>>> import numpy as np
>>> import numpy.linalg as la
>>> np.set_printoptions(precision=1, suppress=True, linewidth=120, floatmode="fixed")
>>> def rnd(a):
...     return np.round(a, 1) + 0
... 
>>> data = np.load("mat.npy")
>>> rnd(data)
array([[ 0.8,  0.1, -0.2, -0.3],
       [ 0.1,  1.0,  0.1,  0.1],
       [-0.2,  0.1,  0.6, -0.4],
       [-0.3,  0.1, -0.4,  0.6]])
>>> rank = la.matrix_rank(data)
>>> rank
np.int64(3)
>>> ns = la.svd(data)[2][rank:].T
>>> [int(la.matrix_rank(data[:, :j + 1])) for j in range(4)]
[1, 2, 3, 3]
>>> [int(la.matrix_rank(np.delete(data, i, axis=0))) for i in range(4)]
[3, 3, 3, 3]
>>> ns.shape
(4, 1)
>>> rnd(data @ ns)
array([[0.0],
       [0.0],
       [0.0],
       [0.0]])
>>> rnd(ns[:, 0] / ns[np.abs(ns[:, 0]).round(6).argmax(), 0])
array([ 0.6, -0.3,  0.9,  1.0])
>>> np.allclose(data @ ns, 0)
True
>>> [int(la.matrix_rank(data[:i])) for i in range(1, len(data) + 1)]
[1, 2, 3, 3]
>>> w, V = la.eigh(data)
>>> np.unique(w.round(6) + 0, return_counts=True)[1]
array([1, 3])
>>> (w > 1e-8).sum(), (w < -1e-8).sum()
(np.int64(3), np.int64(0))
>>> rnd(V.T @ V)
array([[1.0, 0.0, 0.0, 0.0],
       [0.0, 1.0, 0.0, 0.0],
       [0.0, 0.0, 1.0, 0.0],
       [0.0, 0.0, 0.0, 1.0]])
>>> F = np.array([[0, 9, -2, -3, 3, 1, -6],
...     [-9, 0, 4, -1, 5, -10, 1],
...     [2, -4, 0, -13, -1, -4, -12],
...     [3, 1, 13, 0, 6, 4, 14],
...     [-3, -5, 1, -6, 0, -9, -6],
...     [-1, 10, 4, -4, 9, 0, -10],
...     [6, -1, 12, -14, 6, 10, 0]])
>>> F
array([[  0,   9,  -2,  -3,   3,   1,  -6],
       [ -9,   0,   4,  -1,   5, -10,   1],
       [  2,  -4,   0, -13,  -1,  -4, -12],
       [  3,   1,  13,   0,   6,   4,  14],
       [ -3,  -5,   1,  -6,   0,  -9,  -6],
       [ -1,  10,   4,  -4,   9,   0, -10],
       [  6,  -1,  12, -14,   6,  10,   0]])
>>> # skew, so no eigenvalue has a real part
>>> U, sv, Vt = la.svd(F)
>>> V = Vt[:(sv > 1e-8).sum()]
>>> rng = np.random.default_rng(721465)
>>> vec = F[2] + -1 * F[3] + rng.integers(2) * np.eye(7)[6]
>>> vec
array([ -1.0,  -5.0, -13.0, -13.0,  -7.0,  -8.0, -26.0])
>>> np.allclose(V.T @ V @ vec, vec)
True
>>> rnd(np.diag(V.T @ V))
array([0.9, 0.9, 0.7, 1.0, 0.5, 1.0, 1.0])
>>> rnd(V.T @ V)
array([[ 0.9,  0.1,  0.1,  0.0, -0.2,  0.0,  0.0],
       [ 0.1,  0.9, -0.1,  0.0,  0.2,  0.0,  0.0],
       [ 0.1, -0.1,  0.7,  0.0,  0.4,  0.0,  0.1],
       [ 0.0,  0.0,  0.0,  1.0,  0.1,  0.0,  0.0],
       [-0.2,  0.2,  0.4,  0.1,  0.5,  0.1, -0.1],
       [ 0.0,  0.0,  0.0,  0.0,  0.1,  1.0,  0.0],
       [ 0.0,  0.0,  0.1,  0.0, -0.1,  0.0,  1.0]])
>>> la.matrix_rank(np.vstack([F, vec]))
np.int64(6)
>>> vec = np.array([2, 0, 2, -1, 0, 2, -2])
>>> rnd(la.det(F))
np.float64(0.0)
>>> rnd(la.eigvals(F).real)
array([0.0, 0.0, 0.0, 0.0, 0.0, 0.0, 0.0])
>>> Q = la.solve(np.eye(7) - F, np.eye(7) + F)
>>> rnd(Q @ Q.T)
array([[1.0, 0.0, 0.0, 0.0, 0.0, 0.0, 0.0],
       [0.0, 1.0, 0.0, 0.0, 0.0, 0.0, 0.0],
       [0.0, 0.0, 1.0, 0.0, 0.0, 0.0, 0.0],
       [0.0, 0.0, 0.0, 1.0, 0.0, 0.0, 0.0],
       [0.0, 0.0, 0.0, 0.0, 1.0, 0.0, 0.0],
       [0.0, 0.0, 0.0, 0.0, 0.0, 1.0, 0.0],
       [0.0, 0.0, 0.0, 0.0, 0.0, 0.0, 1.0]])
>>> rnd(la.det(Q))
np.float64(1.0)
>>> rnd(la.norm(F, 2) / la.norm(F))
np.float64(0.6)
>>> la.cond(F) > 100
np.True_
>>> [round(float(x), 1) for x in la.svd(F, compute_uv=False)[:3]]
[27.5, 27.5, 17.7]
>>> U, sv, Vt = la.svd(F)
>>> np.argmax(sv[:-1] / (sv[1:] + 1e-6)) + 1
np.int64(6)
>>> M2 = U[:, :6] @ np.diag(sv[:6]) @ Vt[:6]
>>> rnd(np.abs(F - M2).max())
np.float64(0.0)
>>> la.matrix_rank(F, rtol=0.05)
np.int64(6)
>>> rank = la.matrix_rank(F)
>>> rank
np.int64(6)
>>> ns = la.svd(F)[2][rank:].T
>>> rnd(F @ ns)
array([[0.0],
       [0.0],
       [0.0],
       [0.0],
       [0.0],
       [0.0],
       [0.0]])
>>> [int(la.matrix_rank(np.delete(F, i, axis=0))) for i in range(7)]
[6, 6, 6, 6, 6, 6, 6]
>>> ns.shape
(7, 1)
>>> [int(la.matrix_rank(F[:i])) for i in range(1, len(F) + 1)]
[1, 2, 3, 4, 5, 6, 6]
>>> W0 = np.load("w.npy")
>>> W0
array([[-2,  2,  0,  2, -1,  3],
       [-2,  2,  3, -1,  1,  0],
       [-2, -1,  3, -3, -2, -1],
       [-2, -3,  0,  1,  1, -1],
       [ 1,  2,  0,  3,  1,  0],
       [-1, -1,  1, -2, -2, -1],
       [ 2,  3,  2,  1,  0,  2],
       [ 0, -3, -2,  3, -3,  2],
       [ 0,  0, -3,  3, -2,  3]])
>>> U, sv, Vt = la.svd(W0, full_matrices=False)
>>> rnd(np.abs(Vt[0]))
array([0.2, 0.0, 0.5, 0.7, 0.2, 0.5])
>>> (sv > 1e-8).sum()
np.int64(6)
>>> rnd(U.T @ U)
array([[1.0, 0.0, 0.0, 0.0, 0.0, 0.0],
       [0.0, 1.0, 0.0, 0.0, 0.0, 0.0],
       [0.0, 0.0, 1.0, 0.0, 0.0, 0.0],
       [0.0, 0.0, 0.0, 1.0, 0.0, 0.0],
       [0.0, 0.0, 0.0, 0.0, 1.0, 0.0],
       [0.0, 0.0, 0.0, 0.0, 0.0, 1.0]])
>>> rnd(U.T @ W0 @ Vt.T)
array([[9.4, 0.0, 0.0, 0.0, 0.0, 0.0],
       [0.0, 7.5, 0.0, 0.0, 0.0, 0.0],
       [0.0, 0.0, 5.5, 0.0, 0.0, 0.0],
       [0.0, 0.0, 0.0, 4.0, 0.0, 0.0],
       [0.0, 0.0, 0.0, 0.0, 2.5, 0.0],
       [0.0, 0.0, 0.0, 0.0, 0.0, 1.4]])
>>> rnd(np.sqrt((sv ** 2).sum())), rnd(la.norm(W0))
(np.float64(14.1), np.float64(14.1))
>>> U.shape, sv.shape, Vt.shape
((9, 6), (6,), (6, 6))
>>> rnd(sv)
array([9.4, 7.5, 5.5, 4.0, 2.5, 1.4])
>>> M2 = np.c_[W0[:, :1] @ np.array([[-1]]), np.array([0, -5, -1, -4, 1, -4, -4, 2, -3])]
>>> M2
array([[ 2,  0],
       [ 2, -5],
       [ 2, -1],
       [ 2, -4],
       [-1,  1],
       [ 1, -4],
       [-2, -4],
       [ 0,  2],
       [ 0, -3]])
>>> la.matrix_rank(M2)
np.int64(2)
>>> rnd(la.norm(la.qr(W0)[0].T @ M2, axis=0) ** 2 / ((M2 ** 2).sum(axis=0) + 1e-12))
array([1.0, 0.4])
>>> r0 = np.array([1, 0, 3])
>>> np.array([np.convolve(row, r0, "same") for row in W0])
array([[  2,  -6,   8,  -1,   9,  -3],
       [  2,  -3,   5,  10,  -3,   3],
       [ -1,  -3,  -6,   7, -10,  -6],
       [ -3,  -6,  -8,   1,   2,   3],
       [  2,   3,   9,   1,   9,   3],
       [ -1,  -2,  -5,   1,  -7,  -6],
       [  3,   8,  10,   6,   5,   0],
       [ -3,  -2,  -6,  -9,  11,  -9],
       [  0,  -3,   3, -11,  12,  -6]])
>>> np.correlate(W0[3], W0[0], "full")
array([-6, -7, -1, -3, -2, -4,  9,  0,  0, -4,  2])
>>> M2 = np.array([[1, 2, 0], [0, 0, 0], [2, 1, 2], [3, 1, 0], [0, 1, 2], [3, 1, 2]])
>>> la.matrix_rank(W0 @ M2)
np.int64(3)
>>> np.einsum("ij->j", W0)
array([-6,  1,  4,  7, -7,  7])
>>> np.einsum("ij,ij->i", W0, W0)
array([22, 19, 28, 16, 15, 12, 22, 35, 31])
>>> la.matrix_rank(np.vstack([W0, M2.T]))
np.int64(6)
>>> np.einsum("ik,kj->ij", W0, M2)
array([[13,  0,  4],
       [ 1, -1,  8],
       [-8, -7,  0],
       [-2, -3,  0],
       [10,  6,  2],
       [-8, -6, -4],
       [15,  9,  8],
       [11,  0, -6],
       [12,  1, -4]])
>>> np.vstack([W0, M2.T]).shape
(12, 6)
>>> M2.T @ W0.T
array([[13,  1, -8, -2, 10, -8, 15, 11, 12],
       [ 0, -1, -7, -3,  6, -6,  9,  0,  1],
       [ 4,  8,  0,  0,  2, -4,  8, -6, -4]])
>>> W0 @ M2
array([[13,  0,  4],
       [ 1, -1,  8],
       [-8, -7,  0],
       [-2, -3,  0],
       [10,  6,  2],
       [-8, -6, -4],
       [15,  9,  8],
       [11,  0, -6],
       [12,  1, -4]])
>>> X = np.loadtxt("x.csv", delimiter=",")
>>> X
array([[0.0, 7.0, 5.0, 9.0, 6.0],
       [7.0, 0.0, 0.0, 0.0, 0.0],
       [5.0, 0.0, 0.0, 0.0, 0.0],
       [9.0, 0.0, 0.0, 0.0, 0.0],
       [6.0, 0.0, 0.0, 0.0, 0.0]])
>>> rnd(X @ la.pinv(X) @ X)
array([[0.0, 7.0, 5.0, 9.0, 6.0],
       [7.0, 0.0, 0.0, 0.0, 0.0],
       [5.0, 0.0, 0.0, 0.0, 0.0],
       [9.0, 0.0, 0.0, 0.0, 0.0],
       [6.0, 0.0, 0.0, 0.0, 0.0]])
>>> np.unique(X.round(6), axis=0).shape
(5, 5)
>>> np.abs(np.diag(la.qr(X)[1])) > 1e-9
array([ True,  True, False, False, False])
>>> np.allclose(X[:-1].T @ la.lstsq(X[:-1].T, X[-1])[0], X[-1])
True
>>> rnd(np.trace(la.pinv(X) @ X))
np.float64(2.0)
>>> U, sv, Vt = la.svd(X)
>>> np.argmax(sv[:-1] / (sv[1:] + 1e-6)) + 1
np.int64(2)
>>> M2 = U[:, :2] @ np.diag(sv[:2]) @ Vt[:2]
>>> rnd(la.norm(X - M2) / la.norm(X))
np.float64(0.0)
>>> la.matrix_rank(X, rtol=0.05)
np.int64(2)
>>> rnd(M2)
array([[0.0, 7.0, 5.0, 9.0, 6.0],
       [7.0, 0.0, 0.0, 0.0, 0.0],
       [5.0, 0.0, 0.0, 0.0, 0.0],
       [9.0, 0.0, 0.0, 0.0, 0.0],
       [6.0, 0.0, 0.0, 0.0, 0.0]])
>>> rnd(np.abs(X - M2).max())
np.float64(0.0)
>>> w, V = la.eigh(X)
>>> rnd(la.eigvalsh(X + 3 * np.eye(5)))
array([-10.8,   3.0,   3.0,   3.0,  16.8])
>>> rnd(V @ np.diag(w) @ V.T)
array([[0.0, 7.0, 5.0, 9.0, 6.0],
       [7.0, 0.0, 0.0, 0.0, 0.0],
       [5.0, 0.0, 0.0, 0.0, 0.0],
       [9.0, 0.0, 0.0, 0.0, 0.0],
       [6.0, 0.0, 0.0, 0.0, 0.0]])
>>> (w > 1e-8).sum(), (w < -1e-8).sum()
(np.int64(1), np.int64(1))
>>> np.unique(w.round(6) + 0, return_counts=True)[1]
array([1, 3, 1])
>>> rnd(V.T @ X @ V)
array([[-13.8,   0.0,   0.0,   0.0,   0.0],
       [  0.0,   0.0,   0.0,   0.0,   0.0],
       [  0.0,   0.0,   0.0,   0.0,   0.0],
       [  0.0,   0.0,   0.0,   0.0,   0.0],
       [  0.0,   0.0,   0.0,   0.0,  13.8]])
>>> w.sum(), np.trace(X)
(np.float64(0.0), np.float64(0.0))
>>> rnd(V.T @ V)
array([[1.0, 0.0, 0.0, 0.0, 0.0],
       [0.0, 1.0, 0.0, 0.0, 0.0],
       [0.0, 0.0, 1.0, 0.0, 0.0],
       [0.0, 0.0, 0.0, 1.0, 0.0],
       [0.0, 0.0, 0.0, 0.0, 1.0]])
>>> def softmax(z):
...     e = np.exp(z - z.max(axis=-1, keepdims=True))
...     return e / e.sum(axis=-1, keepdims=True)
... 
>>> rnd(softmax(10 * X[1]))
array([1.0, 0.0, 0.0, 0.0, 0.0])
>>> rnd(softmax(X).sum(axis=1))
array([1.0, 1.0, 1.0, 1.0, 1.0])
>>> att = X @ X.T / np.sqrt(5)
>>> rnd(softmax(att))
array([[1.0, 0.0, 0.0, 0.0, 0.0],
       [0.0, 0.0, 0.0, 1.0, 0.0],
       [0.0, 0.0, 0.0, 1.0, 0.0],
       [0.0, 0.0, 0.0, 1.0, 0.0],
       [0.0, 0.0, 0.0, 1.0, 0.0]])
>>> rnd(softmax(att + np.triu(np.full(att.shape, -np.inf), 1)))
array([[1.0, 0.0, 0.0, 0.0, 0.0],
       [0.0, 1.0, 0.0, 0.0, 0.0],
       [0.0, 1.0, 0.0, 0.0, 0.0],
       [0.0, 0.0, 0.0, 1.0, 0.0],
       [0.0, 0.0, 0.0, 1.0, 0.0]])
>>> rnd(softmax(att)[1] @ X)
array([9.0, 0.0, 0.0, 0.0, 0.0])
>>> J = rng.normal(size=(15, 4)) + 3 * np.array([3, 2, 2, 2])
>>> rnd(J)
array([[ 8.8,  5.8,  5.9,  5.1],
       [ 9.6,  5.7,  5.0,  6.5],
       [ 8.8,  5.5,  5.4,  7.8],
       [ 8.8,  5.5,  4.7,  5.1],
       [ 7.7,  6.0,  5.3,  6.4],
       [ 7.6,  4.5,  8.7,  5.7],
       [ 9.6,  7.6,  7.1,  6.0],
       [ 9.0,  5.3,  6.5,  5.7],
       [ 9.2,  5.8,  5.9,  6.8],
       [ 7.8,  5.2,  5.1,  5.9],
       [ 8.7,  4.7,  5.8,  5.2],
       [11.0,  5.0,  5.0,  5.7],
       [ 6.0,  3.9,  5.6,  6.3],
       [ 9.8,  4.8,  5.6,  6.6],
       [ 9.3,  5.6,  6.1,  5.4]])
>>> Ac = (J - J.mean(axis=0)) / J.std(axis=0)
>>> rnd(Ac.std(axis=0))
array([1.0, 1.0, 1.0, 1.0])
>>> beta = la.lstsq(np.delete(Ac, 3, axis=1), Ac[:, 3])[0]
>>> np.abs(beta).argmax()
np.int64(2)
>>> C2 = np.cov(J, rowvar=False)
>>> rnd(np.corrcoef(J.T))
array([[ 1.0,  0.4, -0.2,  0.0],
       [ 0.4,  1.0,  0.1,  0.0],
       [-0.2,  0.1,  1.0, -0.2],
       [ 0.0,  0.0, -0.2,  1.0]])
>>> C2.shape
(4, 4)
>>> np.kron(np.eye(2, dtype=int), X)
array([[0.0, 7.0, 5.0, 9.0, 6.0, 0.0, 0.0, 0.0, 0.0, 0.0],
       [7.0, 0.0, 0.0, 0.0, 0.0, 0.0, 0.0, 0.0, 0.0, 0.0],
       [5.0, 0.0, 0.0, 0.0, 0.0, 0.0, 0.0, 0.0, 0.0, 0.0],
       [9.0, 0.0, 0.0, 0.0, 0.0, 0.0, 0.0, 0.0, 0.0, 0.0],
       [6.0, 0.0, 0.0, 0.0, 0.0, 0.0, 0.0, 0.0, 0.0, 0.0],
       [0.0, 0.0, 0.0, 0.0, 0.0, 0.0, 7.0, 5.0, 9.0, 6.0],
       [0.0, 0.0, 0.0, 0.0, 0.0, 7.0, 0.0, 0.0, 0.0, 0.0],
       [0.0, 0.0, 0.0, 0.0, 0.0, 5.0, 0.0, 0.0, 0.0, 0.0],
       [0.0, 0.0, 0.0, 0.0, 0.0, 9.0, 0.0, 0.0, 0.0, 0.0],
       [0.0, 0.0, 0.0, 0.0, 0.0, 6.0, 0.0, 0.0, 0.0, 0.0]])
>>> rnd(la.det(X[::-1]))
np.float64(0.0)
>>> rnd(np.poly(X))
array([   1.0,    0.0, -191.0,    0.0,    0.0,    0.0])
>>> m1 = np.array([[0, 0, 1, 3, 2],
...     [0, 0, 2, 3, 1],
...     [0, 0, 0, 1, 3],
...     [0, 0, 0, 3, 2],
...     [0, 0, 0, 0, 0]])
>>> m1
array([[0, 0, 1, 3, 2],
       [0, 0, 2, 3, 1],
       [0, 0, 0, 1, 3],
       [0, 0, 0, 3, 2],
       [0, 0, 0, 0, 0]])
>>> # columns 0 and 1 are equal
>>> rnd(np.sort(la.eigvals(m1)))
array([0.0, 0.0, 0.0, 0.0, 3.0])
>>> m1 - m1[0]
array([[ 0,  0,  0,  0,  0],
       [ 0,  0,  1,  0, -1],
       [ 0,  0, -1, -2,  1],
       [ 0,  0, -1,  0,  0],
       [ 0,  0, -1, -3, -2]])
